$ ipython --no-banner

In [1]: import numpy as np

In [2]: np.set_printoptions(precision=1, suppress=True, linewidth=100)

In [3]: W0 = np.load("sample2.npy")

In [4]: print(W0)
[[ 1  1 -2 -1]
 [ 1  0 -3 -3]
 [ 0  0  0  0]
 [ 0  0  0  0]
 [ 0 -1 -1 -2]
 [-2  2  2  2]
 [ 1 -1 -4  1]
 [-2  2  2  2]
 [-2  2  2  2]
 [ 0 -1 -1 -2]
 [ 0 -1 -1 -2]
 [-1  3  0  1]
 [-2  0  0  4]
 [ 0  0  0  0]
 [ 1  1 -2 -1]
 [ 0  0  0  0]]

In [5]: D = np.linalg.norm(W0[:, None] - W0[None], axis=-1)

In [6]: (D + 1e9 * np.eye(16)).round(6).argmin(axis=1)
Out[6]: array([14,  0,  3,  2,  9,  7,  0,  5,  5,  4,  4,  5,  5,  2,  0,  2])

In [7]: D[6]
Out[7]: array([3.5, 4.2, 4.4, 4.4, 4.4, 7.4, 0. , 7.4, 7.4, 4.4, 4.4, 6. , 5.9, 4.4, 3.5, 4.4])

In [8]: hat = W0 @ np.linalg.solve(W0.T @ W0, W0.T)

In [9]: np.round(np.linalg.eigvalsh(hat), 1) + 0
Out[9]: array([0., 0., 0., 0., 0., 0., 0., 0., 0., 0., 0., 0., 1., 1., 1., 1.])

In [10]: def softmax(z):
    ...:     e = np.exp(z - z.max(axis=-1, keepdims=True))
    ...:     return e / e.sum(axis=-1, keepdims=True)
    ...: 

In [11]: np.round(softmax(10 * W0[1]), 1) + 0
Out[11]: array([1., 0., 0., 0.])

In [12]: np.round(softmax(W0[1] + 5), 1) + 0
Out[12]: array([0.7, 0.3, 0. , 0. ])

In [13]: att = W0 @ W0.T / np.sqrt(4)

In [14]: np.round(softmax(att)[1] @ W0, 1) + 0
Out[14]: array([ 1. ,  0. , -3. , -2.9])

In [15]: print(softmax(att).round(6).argmax(axis=1))
[ 1  1  0  0  1  5  6  5  5  1  1 11 12  0  1  0]

In [16]: Xc = (W0 - W0.mean(axis=0)) / W0.std(axis=0)

In [17]: print(Xc.std(axis=0))
[1. 1. 1. 1.]

In [18]: print(np.argwhere(np.abs(Xc) > 2))
[[ 6  2]
 [11  1]
 [12  3]]

In [19]: c = np.linalg.lstsq(np.delete(Xc, 3, axis=1), Xc[:, 3])[0]

In [20]: c
Out[20]: array([-1.1,  0.2, -0.5])

In [21]: np.abs(c).argmax()
Out[21]: np.int64(0)

In [22]: np.round(1 - np.var(Xc[:, 3] - np.delete(Xc, 3, axis=1) @ c), 1)
Out[22]: np.float64(0.7)

In [23]: M = np.load("layer11.npy")

In [24]: M
Out[24]: 
array([[-1.6,  0.4,  2.5],
       [-2.1,  2.2,  0. ],
       [-2.3, -0.1,  2. ],
       [ 2.1, -2.1,  0.2],
       [-0.4, -0.7,  2.9],
       [-1.5,  1.4, -2.2],
       [ 1.7,  2.2, -1.2],
       [ 2.1,  1.1, -1.9],
       [-2.9, -0.1,  0.9],
       [ 0.1,  2.3,  2. ],
       [ 0.9,  2.2,  1.8],
       [-3. ,  0.2,  0.1],
       [ 0.3, -2.8,  1.1],
       [-0.4,  2.9,  0.8],
       [-2.6,  1.3, -0.7],
       [-2.7,  1.1, -0.7],
       [-1.9, -0.9, -2.2]])

In [25]: C2 = np.cov(M, rowvar=False)

In [26]: np.round(np.polyfit(M[:, 0], M[:, 1], 1), 1) + 0
Out[26]: array([0. , 0.6])

In [27]: np.argwhere(np.triu(np.abs(np.corrcoef(M.T)) > 0.8, 1))
Out[27]: array([], shape=(0, 2), dtype=int64)

In [28]: Xc = (M - M.mean(axis=0)) / M.std(axis=0)

In [29]: Xc.std(axis=0)
Out[29]: array([1., 1., 1.])

In [30]: print(np.argwhere(np.abs(Xc) > 2))
[[12  1]]

In [31]: c = np.linalg.lstsq(np.delete(Xc, 1, axis=1), Xc[:, 1])[0]

In [32]: round(1 - np.var(Xc[:, 1] - np.delete(Xc, 1, axis=1) @ c), 1)
Out[32]: np.float64(0.0)

In [33]: c.round(1) + 0
Out[33]: array([ 0. , -0.1])

In [34]: out = np.c_[M[:, :1] @ np.array([[1]]), np.array([0, 0, 2, 3, 1, 1, 1, 2, 2, 2, 2, 1, 0, 1, 3, 1, 1])]

In [35]: out
Out[35]: 
array([[-1.6,  0. ],
       [-2.1,  0. ],
       [-2.3,  2. ],
       [ 2.1,  3. ],
       [-0.4,  1. ],
       [-1.5,  1. ],
       [ 1.7,  1. ],
       [ 2.1,  2. ],
       [-2.9,  2. ],
       [ 0.1,  2. ],
       [ 0.9,  2. ],
       [-3. ,  1. ],
       [ 0.3,  0. ],
       [-0.4,  1. ],
       [-2.6,  3. ],
       [-2.7,  1. ],
       [-1.9,  1. ]])

In [36]: np.linalg.matrix_rank(out)
Out[36]: np.int64(2)

In [37]: Z = W0[[11, 14]].astype(float)

In [38]: for _ in range(5):
    ...:     idx = np.linalg.norm(W0[:, None] - Z, axis=-1).argmin(axis=1)
    ...:     Z = np.array([W0[idx == j].mean(axis=0) for j in range(2)])
    ...: 

In [39]: idx
Out[39]: array([1, 1, 1, 1, 1, 0, 1, 0, 0, 1, 1, 0, 0, 1, 1, 1])

In [40]: print(np.bincount(idx))
[ 5 11]

In [41]: Z[1] - Z[0]
Out[41]: array([ 2.2, -2. , -2.5, -3.1])

In [42]: np.abs(Z[1] - Z[0]).argmax()
Out[42]: np.int64(3)

In [43]: Z
Out[43]: 
array([[-1.8,  1.8,  1.2,  2.2],
       [ 0.4, -0.2, -1.3, -0.9]])

In [44]: vec = np.array([2, 0, 1])

In [45]: print(M @ (2 * vec))
[ -1.4  -8.4  -5.2   8.8   4.2 -10.4   4.4   4.6  -9.8   4.4   7.2 -11.8   3.4   0.  -11.8 -12.2
 -12. ]

In [46]: M @ np.ones(3)
Out[46]: 
array([ 1.3,  0.1, -0.4,  0.2,  1.8, -2.3,  2.7,  1.3, -2.1,  4.4,  4.9, -2.7, -1.4,  3.3, -2. ,
       -2.3, -5. ])

In [47]: np.linalg.norm(M @ vec) <= np.linalg.norm(M, 2) * np.linalg.norm(vec) + 1e-9
Out[47]: np.True_

In [48]: print(np.sign((M @ vec).round(6)))
[-1. -1. -1.  1.  1. -1.  1.  1. -1.  1.  1. -1.  1.  0. -1. -1. -1.]

In [49]: vec @ M
Traceback (most recent call last):
  Cell In[49], line 1
    vec @ M
ValueError: matmul: Input operand 1 has a mismatch in its core dimension 0, with gufunc signature (n?,k),(k,m?)->(n?,m?) (size 17 is different from 3)


In [50]: print(M * vec)
[[-3.2  0.   2.5]
 [-4.2  0.   0. ]
 [-4.6 -0.   2. ]
 [ 4.2 -0.   0.2]
 [-0.8 -0.   2.9]
 [-3.   0.  -2.2]
 [ 3.4  0.  -1.2]
 [ 4.2  0.  -1.9]
 [-5.8 -0.   0.9]
 [ 0.2  0.   2. ]
 [ 1.8  0.   1.8]
 [-6.   0.   0.1]
 [ 0.6 -0.   1.1]
 [-0.8  0.   0.8]
 [-5.2  0.  -0.7]
 [-5.4  0.  -0.7]
 [-3.8 -0.  -2.2]]

In [51]: np.einsum("ij,j->i", M, vec)
Out[51]: 
array([-0.7, -4.2, -2.6,  4.4,  2.1, -5.2,  2.2,  2.3, -4.9,  2.2,  3.6, -5.9,  1.7,  0. , -5.9,
       -6.1, -6. ])

In [52]: M @ np.eye(3)[0]
Out[52]: 
array([-1.6, -2.1, -2.3,  2.1, -0.4, -1.5,  1.7,  2.1, -2.9,  0.1,  0.9, -3. ,  0.3, -0.4, -2.6,
       -2.7, -1.9])

In [53]: M @ vec
Out[53]: 
array([-0.7, -4.2, -2.6,  4.4,  2.1, -5.2,  2.2,  2.3, -4.9,  2.2,  3.6, -5.9,  1.7,  0. , -5.9,
       -6.1, -6. ])

In [54]: (M @ vec).argmax()
Out[54]: np.int64(3)

In [55]: u = np.array([1, 1, -3, -2])

In [56]: rng = np.random.default_rng(37)

In [57]: F = np.outer(rng.normal(size=17), u) + 0.1 * rng.normal(size=(17, 4))

In [58]: print(F)
[[ 1.   1.  -2.8 -1.8]
 [-0.5 -0.5  1.5  0.9]
 [-1.3 -1.5  4.   2.5]
 [ 0.8  0.7 -2.  -1.3]
 [ 0.8  0.9 -2.9 -1.8]
 [ 0.5  0.4 -1.6 -1.1]
 [-2.7 -2.5  7.8  5. ]
 [-1.3 -1.5  4.5  3.3]
 [ 0.6  0.6 -2.  -1.3]
 [ 1.7  1.4 -4.6 -3. ]
 [-1.6 -1.6  4.4  3. ]
 [ 1.1  1.  -2.7 -2. ]
 [ 1.1  1.1 -3.3 -2.2]
 [-0.2  0.2 -0.1 -0.1]
 [-1.3 -1.4  3.9  2.6]
 [-0.8 -0.8  2.   1.3]
 [-0.5 -0.6  1.1  0.8]]

In [59]: W0.sum(axis=0)
Out[59]: array([-5,  7, -8,  1])

In [60]: print(W0 - W0[0])
[[ 0  0  0  0]
 [ 0 -1 -1 -2]
 [-1 -1  2  1]
 [-1 -1  2  1]
 [-1 -2  1 -1]
 [-3  1  4  3]
 [ 0 -2 -2  2]
 [-3  1  4  3]
 [-3  1  4  3]
 [-1 -2  1 -1]
 [-1 -2  1 -1]
 [-2  2  2  2]
 [-3 -1  2  5]
 [-1 -1  2  1]
 [ 0  0  0  0]
 [-1 -1  2  1]]

In [61]: print(np.count_nonzero(W0))
41

In [62]: print(round(np.linalg.norm(W0), 1))
12.2

In [63]: np.abs(W0).max()
Out[63]: np.int64(4)

In [64]: hat = F @ np.linalg.solve(F.T @ F, F.T)

In [65]: np.round(np.linalg.eigvalsh(hat), 1) + 0
Out[65]: array([0., 0., 0., 0., 0., 0., 0., 0., 0., 0., 0., 0., 0., 1., 1., 1., 1.])

In [66]: np.round(np.trace(hat), 1)
Out[66]: np.float64(4.0)

In [67]: np.diag(hat)
Out[67]: array([0.1, 0.1, 0.3, 0.1, 0.2, 0.1, 0.4, 0.7, 0.1, 0.3, 0.2, 0.5, 0.1, 0.3, 0.1, 0.1, 0.2])

In [68]: Xc = F - F.mean(axis=0)

In [69]: V = np.linalg.svd(Xc)[2][:1]

In [70]: out = Xc - Xc @ V.T @ V

In [71]: np.cov(Xc @ V.T, rowvar=False)
Out[71]: array(21.)

In [72]: round(float(np.linalg.norm(out) / np.linalg.norm(Xc)), 1)
Out[72]: 0.0

In [73]: (Xc @ V.T).std(axis=0)
Out[73]: array([4.4])

In [74]: C2 = np.cov(F, rowvar=False)

In [75]: np.argsort(-F.std(axis=0).round(6), kind="stable")
Out[75]: array([2, 3, 0, 1])

In [76]: C2
Out[76]: 
array([[ 1.5,  1.5, -4.3, -2.9],
       [ 1.5,  1.4, -4.2, -2.8],
       [-4.3, -4.2, 12.5,  8.3],
       [-2.9, -2.8,  8.3,  5.6]])

In [77]: out = np.array([[-1.5], [0.4], [1.5], [1.0], [0.0]])

In [78]: Z = np.array([[0.0, 0.7, -0.3]])

In [79]: J = out @ Z

In [80]: J
Out[80]: 
array([[ 0. , -1. ,  0.4],
       [ 0. ,  0.3, -0.1],
       [ 0. ,  1. , -0.4],
       [ 0. ,  0.7, -0.3],
       [ 0. ,  0. ,  0. ]])

In [81]: # looks like rank 1

In [82]: softmax(J[0] + -3)
Out[82]: array([0.3, 0.1, 0.5])

In [83]: softmax(J[0])
Out[83]: array([0.3, 0.1, 0.5])

In [84]: att = J @ J.T / np.sqrt(3)

In [85]: print(softmax(att))
[[0.4 0.2 0.1 0.1 0.2]
 [0.2 0.2 0.2 0.2 0.2]
 [0.1 0.2 0.3 0.3 0.2]
 [0.1 0.2 0.3 0.2 0.2]
 [0.2 0.2 0.2 0.2 0.2]]

In [86]: softmax(att)[0] @ J
Out[86]: array([ 0. , -0.2,  0.1])

In [87]: softmax(att + np.triu(np.full(att.shape, -np.inf), 1))
Out[87]: 
array([[1. , 0. , 0. , 0. , 0. ],
       [0.4, 0.6, 0. , 0. , 0. ],
       [0.1, 0.3, 0.6, 0. , 0. ],
       [0.1, 0.2, 0.3, 0.3, 0. ],
       [0.2, 0.2, 0.2, 0.2, 0.2]])
